$ ipython --no-banner

In [1]: import numpy as np

In [2]: np.set_printoptions(precision=2, suppress=True, linewidth=140, floatmode="fixed")

In [3]: E = np.load("dump.npy")

In [4]: E
Out[4]: 
array([[ 1, -1,  1, -1,  1, -1,  1, -1],
       [ 1, -1, -1,  1, -1,  1,  1, -1],
       [ 1,  1, -1, -1, -1, -1,  1,  1],
       [ 1, -1,  1, -1, -1,  1, -1,  1]])

In [5]: M2 = np.array([[-2, 1, 0],
   ...:     [0, 2, -1],
   ...:     [1, -2, -1],
   ...:     [0, 0, -2],
   ...:     [1, -2, 1],
   ...:     [-2, 0, -2],
   ...:     [2, 1, -2],
   ...:     [0, -1, 0]])

In [6]: np.einsum("ij->j", E)
Out[6]: array([ 4, -2,  0, -2, -2,  0,  2,  0])

In [7]: X = np.loadtxt("test5.csv", delimiter=",")

In [8]: X
Out[8]: 
array([[-1.00,  0.00,  2.00,  0.00, -3.00,  1.00,  0.00,  1.00,  1.00,  3.00, -1.00,  2.00],
       [ 0.00, -1.00,  0.00,  2.00,  0.00, -3.00,  1.00,  0.00,  1.00,  1.00,  3.00, -1.00],
       [ 2.00,  0.00, -1.00,  0.00,  2.00,  0.00, -3.00,  1.00,  0.00,  1.00,  1.00,  3.00],
       [ 0.00,  2.00,  0.00, -1.00,  0.00,  2.00,  0.00, -3.00,  1.00,  0.00,  1.00,  1.00],
       [-3.00,  0.00,  2.00,  0.00, -1.00,  0.00,  2.00,  0.00, -3.00,  1.00,  0.00,  1.00],
       [ 1.00, -3.00,  0.00,  2.00,  0.00, -1.00,  0.00,  2.00,  0.00, -3.00,  1.00,  0.00],
       [ 0.00,  1.00, -3.00,  0.00,  2.00,  0.00, -1.00,  0.00,  2.00,  0.00, -3.00,  1.00],
       [ 1.00,  0.00,  1.00, -3.00,  0.00,  2.00,  0.00, -1.00,  0.00,  2.00,  0.00, -3.00],
       [ 1.00,  1.00,  0.00,  1.00, -3.00,  0.00,  2.00,  0.00, -1.00,  0.00,  2.00,  0.00],
       [ 3.00,  1.00,  1.00,  0.00,  1.00, -3.00,  0.00,  2.00,  0.00, -1.00,  0.00,  2.00],
       [-1.00,  3.00,  1.00,  1.00,  0.00,  1.00, -3.00,  0.00,  2.00,  0.00, -1.00,  0.00],
       [ 2.00, -1.00,  3.00,  1.00,  1.00,  0.00,  1.00, -3.00,  0.00,  2.00,  0.00, -1.00]])

In [9]: # symmetric, so the eigenvalues are real

In [10]: r0 = np.array([-5, -2, 5, -2, -3, 2, 3, -1, -1, -1, 5, 4])

In [11]: M2 = X + np.outer(r0, np.eye(12)[11])

In [12]: np.linalg.matrix_rank(M2 - X)
Out[12]: np.int64(1)

In [13]: round(float(np.linalg.det(M2) / np.linalg.det(X)), 2), np.round(1 + np.linalg.solve(X, r0)[11], 2)
Out[13]: (0.15, np.float64(0.15))

In [14]: x0 = np.array([4, 1, 1, 5, 4, 0, 4, 3, 1, 3, 3, 4])

In [15]: target = X @ x0

In [16]: target
Out[16]: array([  4.00,  22.00,  24.00,  -4.00,  -2.00,  11.00,  -1.00, -19.00,  11.00,  29.00,  -8.00,  16.00])

In [17]: np.round(np.linalg.solve(X, X[:, 9]), 2) + 0
Out[17]: array([0.00, 0.00, 0.00, 0.00, 0.00, 0.00, 0.00, 0.00, 0.00, 1.00, 0.00, 0.00])

In [18]: F = np.load("layer1.npy")

In [19]: F
Out[19]: 
array([[  0.99,  -0.14,  -5.12,   4.62,   1.08,  -3.02,  -1.47,   2.56,  -0.18,  -0.74,   0.69],
       [  2.77,   0.76,  -1.06,   0.27,   2.24,   3.84,  -2.64,   1.49,  -0.57,  -1.52,   0.64],
       [ -1.51,  -1.22,   0.24,  -6.15,  -2.27,  -1.99,  -0.42,  -1.77,  -1.99,  -1.98,  -4.09],
       [ -2.88,  -7.22,   4.56, -35.98,  -4.10,  -2.92,  -8.26,  -7.19,  -6.92, -17.27, -18.44],
       [  3.44,   7.38,  -0.71,  24.41,   6.96,   7.91,   3.91,   5.47,   4.37,  10.21,  15.18],
       [ -2.29,   0.69,  -0.73,  10.07,  -2.64,  -4.93,   5.72,   0.23,   2.39,   8.53,   4.77],
       [  7.04,   1.31, -12.65,  10.45,   8.13,   2.45,  -7.12,   8.45,  -1.14,  -4.74,   2.93],
       [  3.84,   1.47,  -1.33,  -2.85,   3.17,   6.49,  -4.27,   1.47,  -2.38,  -3.80,  -1.38],
       [  0.81,   0.02,  -0.48,  -1.15,   1.56,   0.10,  -1.01,   0.46,   0.01,  -1.93,  -0.73],
       [  2.37,  -0.26,  -5.92,  10.81,   3.15,  -1.41,  -1.22,   4.74,   2.94,  -0.07,   3.81],
       [  5.64,   3.65,  -7.46,  15.79,   6.72,   5.80,  -3.10,   7.06,   0.91,   0.33,   7.09],
       [ -2.26,   0.14,   3.82,  -5.31,  -2.44,   0.69,   0.86,  -2.89,  -1.52,  -0.02,  -1.62],
       [  0.84,   3.81,   5.28,   0.04,   1.15,   9.62,  -0.06,  -1.06,  -0.96,   0.63,   2.12],
       [ -1.05,   2.42,   6.67,  -1.88,   0.31,   5.73,   1.10,  -2.26,   0.29,   0.12,   1.13],
       [ -2.18,   0.28,   2.41,   1.95,  -4.09,  -2.39,   5.46,  -2.34,   0.33,   8.04,   1.86],
       [  1.15,  -3.66,  -2.17, -12.00,   4.14,  -0.84,  -8.29,   1.05,  -0.94, -14.15,  -6.80],
       [ -3.67,  -3.67,   6.21, -29.74,  -4.95,  -0.65,  -4.02,  -7.78,  -7.73,  -9.00, -13.44],
       [ -0.33,   1.31,   3.53,   3.61,   1.39,   1.98,   1.61,  -0.09,   2.85,   1.46,   3.41],
       [  1.96,   3.46,  -2.74,  13.54,   3.80,   2.96,   1.08,   3.76,   1.61,   4.28,   7.48],
       [ -4.89,  -0.72,   6.66,  -1.08,  -5.02,  -4.40,   6.42,  -4.34,   2.43,   5.70,   0.64],
       [ -6.88,  -0.74,  13.22, -15.34,  -8.33,  -0.81,   6.38,  -9.59,  -1.59,   4.03,  -4.62],
       [  3.49,   5.63,  -4.94,  17.33,   3.02,   5.44,   1.45,   4.68,  -0.41,   7.35,   8.37],
       [ -9.52,  -2.47,   9.77,  -4.30, -14.05,  -9.59,  12.85,  -9.16,   1.24,  14.11,  -1.11]])

In [20]: cent = F[[22, 17]].astype(float)

In [21]: for _ in range(7):
    ...:     labels = np.linalg.norm(F[:, None] - cent, axis=-1).argmin(axis=1)
    ...:     cent = np.array([F[labels == j].mean(axis=0) for j in range(2)])
    ...: 

In [22]: labels
Out[22]: array([1, 1, 1, 0, 1, 1, 1, 1, 1, 1, 1, 1, 1, 1, 1, 1, 0, 1, 1, 1, 0, 1, 0])

In [23]: np.abs(cent[1] - cent[0]).argmax()
Out[23]: np.int64(3)

In [24]: np.linalg.norm(E, axis=1)
Out[24]: array([2.83, 2.83, 2.83, 2.83])

In [25]: round(float(np.linalg.norm(E) ** 2 / np.linalg.norm(E, 2) ** 2), 2)
Out[25]: 4.0

In [26]: np.round(np.linalg.norm(E, 2), 2)
Out[26]: np.float64(2.83)

In [27]: np.linalg.norm(E, axis=0)
Out[27]: array([2.00, 2.00, 2.00, 2.00, 2.00, 2.00, 2.00, 2.00])

In [28]: round(np.linalg.norm(E[0], 1), 2), round(np.linalg.norm(E[0], np.inf), 2)
Out[28]: (np.float64(8.0), np.float64(1.0))

In [29]: round(float(np.linalg.norm(E, 1)), 2), round(float(np.linalg.norm(E, np.inf)), 2)
Out[29]: (4.0, 8.0)

In [30]: np.round(np.linalg.norm(E, "nuc"), 2)
Out[30]: np.float64(11.31)

In [31]: labels = F[:, 0] > np.median(F[:, 0])

In [32]: r0 = F[labels].mean(axis=0) - F[~labels].mean(axis=0)

In [33]: round(float((((F - F.mean(axis=0)) @ r0 > 0) == labels).mean()), 2)
Out[33]: 0.83

In [34]: Xc = F - F.mean(axis=0)

In [35]: vecs = np.linalg.svd(Xc)[2][:4]

In [36]: M2 = Xc - Xc @ vecs.T @ vecs

In [37]: np.linalg.norm(M2, axis=1).round(6).argmax()
Out[37]: np.int64(4)

In [38]: M2.std(axis=0)
Out[38]: array([0.38, 0.30, 0.05, 0.27, 0.41, 0.24, 0.14, 0.06, 0.29, 0.28, 0.29])

In [39]: K = np.loadtxt("case10.csv", delimiter=",")

In [40]: K
Out[40]: 
array([[0.00, 2.00, 0.00, 2.00, 1.00, 0.00, 0.00, 0.00, 0.00, 0.00, 0.00, 0.00, 0.00],
       [0.00, 0.00, 0.00, 2.00, 0.00, 0.00, 0.00, 0.00, 0.00, 0.00, 0.00, 0.00, 0.00],
       [0.00, 2.00, 0.00, 0.00, 0.00, 0.00, 0.00, 0.00, 0.00, 0.00, 0.00, 0.00, 0.00],
       [0.00, 1.00, 0.00, 2.00, 0.00, 2.00, 0.00, 0.00, 0.00, 1.00, 0.00, 0.00, 2.00],
       [0.00, 0.00, 0.00, 1.00, 0.00, 0.00, 0.00, 0.00, 0.00, 0.00, 0.00, 0.00, 0.00],
       [1.00, 1.00, 0.00, 0.00, 0.00, 0.00, 0.00, 2.00, 0.00, 0.00, 0.00, 0.00, 0.00],
       [0.00, 0.00, 0.00, 0.00, 0.00, 0.00, 0.00, 0.00, 0.00, 0.00, 0.00, 0.00, 2.00]])

In [41]: # column 6 repeats column 2

In [42]: U, sig, Vt = np.linalg.svd(K)

In [43]: vecs = Vt[:(sig > 1e-8).sum()]

In [44]: rng = np.random.default_rng(641)

In [45]: x0 = K[3] + -1 * K[5] + rng.integers(2) * np.eye(13)[12]

In [46]: x0
Out[46]: array([-1.00,  0.00,  0.00,  2.00,  0.00,  2.00,  0.00, -2.00,  0.00,  1.00,  0.00,  0.00,  3.00])

In [47]: np.linalg.matrix_rank(np.vstack([K, x0]))
Out[47]: np.int64(6)

In [48]: round(np.linalg.norm(x0 - vecs.T @ vecs @ x0), 2)
Out[48]: np.float64(0.0)
